$ ipython --no-banner

In [1]: import numpy as np

In [2]: import numpy.linalg as la

In [3]: np.set_printoptions(precision=2, suppress=True, linewidth=100)

In [4]: def rd(a):
   ...:     return np.round(a, 2) + 0
   ...: 

In [5]: K = np.load("sample8.npy")

In [6]: K
Out[6]: 
array([[0, 1, 0, 1, 2, 2, 2, 0, 1, 2],
       [2, 0, 1, 0, 1, 2, 2, 2, 0, 1],
       [1, 2, 0, 1, 0, 1, 2, 2, 2, 0],
       [0, 1, 2, 0, 1, 0, 1, 2, 2, 2],
       [2, 0, 1, 2, 0, 1, 0, 1, 2, 2],
       [2, 2, 0, 1, 2, 0, 1, 0, 1, 2],
       [2, 2, 2, 0, 1, 2, 0, 1, 0, 1],
       [1, 2, 2, 2, 0, 1, 2, 0, 1, 0],
       [0, 1, 2, 2, 2, 0, 1, 2, 0, 1],
       [1, 0, 1, 2, 2, 2, 0, 1, 2, 0]])

In [7]: out = K / np.sqrt((K ** 2).mean(axis=1, keepdims=True))

In [8]: la.matrix_rank(out) == la.matrix_rank(K)
Out[8]: np.True_

In [9]: la.matrix_rank(K - K.mean(axis=1, keepdims=True))
Out[9]: np.int64(9)

In [10]: rd(out[0])
Out[10]: array([0.  , 0.73, 0.  , 0.73, 1.45, 1.45, 1.45, 0.  , 0.73, 1.45])

In [11]: rd(la.norm(out, axis=1))
Out[11]: array([3.16, 3.16, 3.16, 3.16, 3.16, 3.16, 3.16, 3.16, 3.16, 3.16])

In [12]: r0 = np.array([2, -2, 0])

In [13]: np.array([np.convolve(row, r0, "same") for row in K])
Out[13]: 
array([[ 2, -2,  2,  2,  0,  0, -4,  2,  2, -4],
       [-4,  2, -2,  2,  2,  0,  0, -4,  2, -2],
       [ 2, -4,  2, -2,  2,  2,  0,  0, -4,  0],
       [ 2,  2, -4,  2, -2,  2,  2,  0,  0, -4],
       [-4,  2,  2, -4,  2, -2,  2,  2,  0, -4],
       [ 0, -4,  2,  2, -4,  2, -2,  2,  2, -4],
       [ 0,  0, -4,  2,  2, -4,  2, -2,  2, -2],
       [ 2,  0,  0, -4,  2,  2, -4,  2, -2,  0],
       [ 2,  2,  0,  0, -4,  2,  2, -4,  2, -2],
       [-2,  2,  2,  0,  0, -4,  2,  2, -4,  0]])

In [14]: np.polyval(r0, K[2])
Out[14]: array([0, 4, 0, 0, 0, 0, 4, 4, 4, 0])

In [15]: np.correlate(K[2], K[0], "full")
Out[15]: array([ 2,  5,  2,  4,  7,  8, 12, 10, 11, 11, 10, 14, 10,  7,  4,  2,  2,  0,  0])

In [16]: r0, v = K[1], K[0]

In [17]: r0 @ r0
Out[17]: np.int64(19)

In [18]: p = (r0 @ v) / (r0 @ r0) * r0

In [19]: rd(v - p)
Out[19]: array([-1.26,  1.  , -0.63,  1.  ,  1.37,  0.74,  0.74, -1.26,  1.  ,  1.37])

In [20]: rng = np.random.default_rng(251)

In [21]: idx = rng.permutation(10)

In [22]: idx
Out[22]: array([9, 0, 6, 1, 7, 5, 3, 8, 2, 4])

In [23]: out = K[idx][:, idx]

In [24]: rd(np.sort(np.abs(la.eigvals(out))))
Out[24]: array([ 1.  ,  1.94,  1.94,  2.87,  2.87,  3.32,  3.32,  3.32,  3.32, 11.  ])

In [25]: np.trace(out)
Out[25]: np.int64(0)

In [26]: np.diag(out)
Out[26]: array([0, 0, 0, 0, 0, 0, 0, 0, 0, 0])

In [27]: rd(la.det(out)), rd(la.det(K[idx]))
Out[27]: (np.float64(-41261.0), np.float64(-41261.0))

In [28]: out = la.inv(K)

In [29]: rd(la.inv(out))
Out[29]: 
array([[0., 1., 0., 1., 2., 2., 2., 0., 1., 2.],
       [2., 0., 1., 0., 1., 2., 2., 2., 0., 1.],
       [1., 2., 0., 1., 0., 1., 2., 2., 2., 0.],
       [0., 1., 2., 0., 1., 0., 1., 2., 2., 2.],
       [2., 0., 1., 2., 0., 1., 0., 1., 2., 2.],
       [2., 2., 0., 1., 2., 0., 1., 0., 1., 2.],
       [2., 2., 2., 0., 1., 2., 0., 1., 0., 1.],
       [1., 2., 2., 2., 0., 1., 2., 0., 1., 0.],
       [0., 1., 2., 2., 2., 0., 1., 2., 0., 1.],
       [1., 0., 1., 2., 2., 2., 0., 1., 2., 0.]])

In [30]: rd(la.det(K) * out)
Out[30]: 
array([[ 10648.,  -9075.,   2662.,   2420.,  -1210., -10648.,   1573.,  -2662.,   5082.,  -2541.],
       [ -2541.,  10648.,  -9075.,   2662.,   2420.,  -1210., -10648.,   1573.,  -2662.,   5082.],
       [  5082.,  -2541.,  10648.,  -9075.,   2662.,   2420.,  -1210., -10648.,   1573.,  -2662.],
       [ -2662.,   5082.,  -2541.,  10648.,  -9075.,   2662.,   2420.,  -1210., -10648.,   1573.],
       [  1573.,  -2662.,   5082.,  -2541.,  10648.,  -9075.,   2662.,   2420.,  -1210., -10648.],
       [-10648.,   1573.,  -2662.,   5082.,  -2541.,  10648.,  -9075.,   2662.,   2420.,  -1210.],
       [ -1210., -10648.,   1573.,  -2662.,   5082.,  -2541.,  10648.,  -9075.,   2662.,   2420.],
       [  2420.,  -1210., -10648.,   1573.,  -2662.,   5082.,  -2541.,  10648.,  -9075.,   2662.],
       [  2662.,   2420.,  -1210., -10648.,   1573.,  -2662.,   5082.,  -2541.,  10648.,  -9075.],
       [ -9075.,   2662.,   2420.,  -1210., -10648.,   1573.,  -2662.,   5082.,  -2541.,  10648.]])

In [31]: np.allclose(out, K.T)
Out[31]: False

In [32]: rd(la.slogdet(K)[0])
Out[32]: np.float64(-1.0)

In [33]: J = np.load("arr.npy")

In [34]: J
Out[34]: 
array([[ 2,  0,  0,  0,  0,  0,  0,  0,  0,  0,  0],
       [ 0,  1,  0,  0,  0,  0,  0,  0,  0,  0,  0],
       [ 0,  0,  2,  0,  0,  0,  0,  0,  0,  0,  0],
       [ 0,  0,  0, -2,  0,  0,  0,  0,  0,  0,  0],
       [ 0,  0,  0,  0, -3,  0,  0,  0,  0,  0,  0],
       [ 0,  0,  0,  0,  0,  3,  0,  0,  0,  0,  0],
       [ 0,  0,  0,  0,  0,  0, -3,  0,  0,  0,  0],
       [ 0,  0,  0,  0,  0,  0,  0, -2,  0,  0,  0],
       [ 0,  0,  0,  0,  0,  0,  0,  0,  3,  0,  0],
       [ 0,  0,  0,  0,  0,  0,  0,  0,  0,  1,  0],
       [ 0,  0,  0,  0,  0,  0,  0,  0,  0,  0, -3]])

In [35]: J[:, 2] @ J[:, 9]
Out[35]: np.int64(0)

In [36]: J @ J.T
Out[36]: 
array([[4, 0, 0, 0, 0, 0, 0, 0, 0, 0, 0],
       [0, 1, 0, 0, 0, 0, 0, 0, 0, 0, 0],
       [0, 0, 4, 0, 0, 0, 0, 0, 0, 0, 0],
       [0, 0, 0, 4, 0, 0, 0, 0, 0, 0, 0],
       [0, 0, 0, 0, 9, 0, 0, 0, 0, 0, 0],
       [0, 0, 0, 0, 0, 9, 0, 0, 0, 0, 0],
       [0, 0, 0, 0, 0, 0, 9, 0, 0, 0, 0],
       [0, 0, 0, 0, 0, 0, 0, 4, 0, 0, 0],
       [0, 0, 0, 0, 0, 0, 0, 0, 9, 0, 0],
       [0, 0, 0, 0, 0, 0, 0, 0, 0, 1, 0],
       [0, 0, 0, 0, 0, 0, 0, 0, 0, 0, 9]])

In [37]: rd(la.pinv(J))
Out[37]: 
array([[ 0.5 ,  0.  ,  0.  ,  0.  ,  0.  ,  0.  ,  0.  ,  0.  ,  0.  ,  0.  ,  0.  ],
       [ 0.  ,  1.  ,  0.  ,  0.  ,  0.  ,  0.  ,  0.  ,  0.  ,  0.  ,  0.  ,  0.  ],
       [ 0.  ,  0.  ,  0.5 ,  0.  ,  0.  ,  0.  ,  0.  ,  0.  ,  0.  ,  0.  ,  0.  ],
       [ 0.  ,  0.  ,  0.  , -0.5 ,  0.  ,  0.  ,  0.  ,  0.  ,  0.  ,  0.  ,  0.  ],
       [ 0.  ,  0.  ,  0.  ,  0.  , -0.33,  0.  ,  0.  ,  0.  ,  0.  ,  0.  ,  0.  ],
       [ 0.  ,  0.  ,  0.  ,  0.  ,  0.  ,  0.33,  0.  ,  0.  ,  0.  ,  0.  ,  0.  ],
       [ 0.  ,  0.  ,  0.  ,  0.  ,  0.  ,  0.  , -0.33,  0.  ,  0.  ,  0.  ,  0.  ],
       [ 0.  ,  0.  ,  0.  ,  0.  ,  0.  ,  0.  ,  0.  , -0.5 ,  0.  ,  0.  ,  0.  ],
       [ 0.  ,  0.  ,  0.  ,  0.  ,  0.  ,  0.  ,  0.  ,  0.  ,  0.33,  0.  ,  0.  ],
       [ 0.  ,  0.  ,  0.  ,  0.  ,  0.  ,  0.  ,  0.  ,  0.  ,  0.  ,  1.  ,  0.  ],
       [ 0.  ,  0.  ,  0.  ,  0.  ,  0.  ,  0.  ,  0.  ,  0.  ,  0.  ,  0.  , -0.33]])
